$ python3 -q
>>> import numpy as np
>>> from numpy import linalg as LA
>>> np.set_printoptions(suppress=True, linewidth=140)
>>> F = np.load("sample6.npy")
>>> F
array([[2, 0, 0, 0, 0, 8, 0, 0],
       [0, 1, 5, 8, 5, 0, 0, 9],
       [0, 5, 5, 6, 7, 0, 0, 9],
       [0, 5, 0, 2, 2, 0, 0, 4],
       [0, 5, 2, 6, 6, 0, 0, 2],
       [1, 0, 0, 0, 0, 5, 2, 0],
       [9, 0, 0, 0, 0, 5, 1, 0],
       [0, 7, 9, 8, 8, 0, 0, 9]])
>>> x0 = np.array([0, -7, 6, -6, 6, 8, -3, -6])
>>> print(np.einsum("ij,j->i", F, x0))
[ 64 -49 -53 -59 -35  34  37 -49]
>>> print(F @ np.eye(8)[2])
[0. 5. 5. 0. 2. 0. 0. 9.]
>>> (F * x0).sum(axis=1)
array([ 64, -49, -53, -59, -35,  34,  37, -49])
>>> LA.norm(F @ x0) <= LA.norm(F, 2) * LA.norm(x0) + 1e-9
np.True_
>>> U, sv, Vt = LA.svd(F, full_matrices=False)
>>> np.round(Vt @ Vt.T, 3) + 0
array([[1., 0., 0., 0., 0., 0., 0., 0.],
       [0., 1., 0., 0., 0., 0., 0., 0.],
       [0., 0., 1., 0., 0., 0., 0., 0.],
       [0., 0., 0., 1., 0., 0., 0., 0.],
       [0., 0., 0., 0., 1., 0., 0., 0.],
       [0., 0., 0., 0., 0., 1., 0., 0.],
       [0., 0., 0., 0., 0., 0., 1., 0.],
       [0., 0., 0., 0., 0., 0., 0., 1.]])
>>> np.abs(U[:, 0]).round(6).argmax()
np.int64(7)
>>> np.allclose(U * sv @ Vt, F)
True
>>> sv.round(3)
array([28.991, 13.022,  6.   ,  5.706,  3.927,  3.38 ,  1.696,  1.299])
>>> np.round(np.abs(Vt[0]), 3) + 0
array([0.   , 0.344, 0.383, 0.484, 0.454, 0.   , 0.   , 0.543])
>>> r0 = np.array([0, 2, 2, -2, -2, 2, -3, 2])
>>> M2 = F + np.outer(r0, np.eye(8)[7])
>>> np.round(LA.det(M2) / LA.det(F), 3), round(float(1 + LA.solve(F, r0)[7]), 3)
(np.float64(1.288), 1.288)
>>> M2
array([[ 2.,  0.,  0.,  0.,  0.,  8.,  0.,  0.],
       [ 0.,  1.,  5.,  8.,  5.,  0.,  0., 11.],
       [ 0.,  5.,  5.,  6.,  7.,  0.,  0., 11.],
       [ 0.,  5.,  0.,  2.,  2.,  0.,  0.,  2.],
       [ 0.,  5.,  2.,  6.,  6.,  0.,  0.,  0.],
       [ 1.,  0.,  0.,  0.,  0.,  5.,  2.,  2.],
       [ 9.,  0.,  0.,  0.,  0.,  5.,  1., -3.],
       [ 0.,  7.,  9.,  8.,  8.,  0.,  0., 11.]])
>>> r0, r1 = F[0], F[4]
>>> r0 @ r0
np.int64(68)
>>> p = (r0 @ r1) / (r0 @ r0) * r0
>>> np.outer(r0, r1)
array([[ 0, 10,  4, 12, 12,  0,  0,  4],
       [ 0,  0,  0,  0,  0,  0,  0,  0],
       [ 0,  0,  0,  0,  0,  0,  0,  0],
       [ 0,  0,  0,  0,  0,  0,  0,  0],
       [ 0,  0,  0,  0,  0,  0,  0,  0],
       [ 0, 40, 16, 48, 48,  0,  0, 16],
       [ 0,  0,  0,  0,  0,  0,  0,  0],
       [ 0,  0,  0,  0,  0,  0,  0,  0]])
>>> LA.matrix_rank(np.outer(r0, r1))
np.int64(1)
>>> p
array([0., 0., 0., 0., 0., 0., 0., 0.])
>>> data = np.load("dump.npy")
>>> data.round(3)
array([[ 0.111, -0.155,  0.066, -0.066,  0.022, -0.022, -0.155, -0.155, -0.066, -0.111],
       [-0.155,  0.217, -0.093,  0.093, -0.031,  0.031,  0.217,  0.217,  0.093,  0.155],
       [ 0.066, -0.093,  0.04 , -0.04 ,  0.013, -0.013, -0.093, -0.093, -0.04 , -0.066],
       [-0.066,  0.093, -0.04 ,  0.04 , -0.013,  0.013,  0.093,  0.093,  0.04 ,  0.066],
       [ 0.022, -0.031,  0.013, -0.013,  0.004, -0.004, -0.031, -0.031, -0.013, -0.022],
       [-0.022,  0.031, -0.013,  0.013, -0.004,  0.004,  0.031,  0.031,  0.013,  0.022],
       [-0.155,  0.217, -0.093,  0.093, -0.031,  0.031,  0.217,  0.217,  0.093,  0.155],
       [-0.155,  0.217, -0.093,  0.093, -0.031,  0.031,  0.217,  0.217,  0.093,  0.155],
       [-0.066,  0.093, -0.04 ,  0.04 , -0.013,  0.013,  0.093,  0.093,  0.04 ,  0.066],
       [-0.111,  0.155, -0.066,  0.066, -0.022,  0.022,  0.155,  0.155,  0.066,  0.111]])
>>> x0 = np.array([2, 1, -3, -3, 0, -1, -3, -2, 2, -2])
>>> np.trace(data)
np.float64(1.0)
>>> np.round(np.eye(10) - data, 3)
array([[ 0.889,  0.155, -0.066,  0.066, -0.022,  0.022,  0.155,  0.155,  0.066,  0.111],
       [ 0.155,  0.783,  0.093, -0.093,  0.031, -0.031, -0.217, -0.217, -0.093, -0.155],
       [-0.066,  0.093,  0.96 ,  0.04 , -0.013,  0.013,  0.093,  0.093,  0.04 ,  0.066],
       [ 0.066, -0.093,  0.04 ,  0.96 ,  0.013, -0.013, -0.093, -0.093, -0.04 , -0.066],
       [-0.022,  0.031, -0.013,  0.013,  0.996,  0.004,  0.031,  0.031,  0.013,  0.022],
       [ 0.022, -0.031,  0.013, -0.013,  0.004,  0.996, -0.031, -0.031, -0.013, -0.022],
       [ 0.155, -0.217,  0.093, -0.093,  0.031, -0.031,  0.783, -0.217, -0.093, -0.155],
       [ 0.155, -0.217,  0.093, -0.093,  0.031, -0.031, -0.217,  0.783, -0.093, -0.155],
       [ 0.066, -0.093,  0.04 , -0.04 ,  0.013, -0.013, -0.093, -0.093,  0.96 , -0.066],
       [ 0.111, -0.155,  0.066, -0.066,  0.022, -0.022, -0.155, -0.155, -0.066,  0.889]])
>>> print((x0 - data @ x0) @ (data @ x0))
0.0
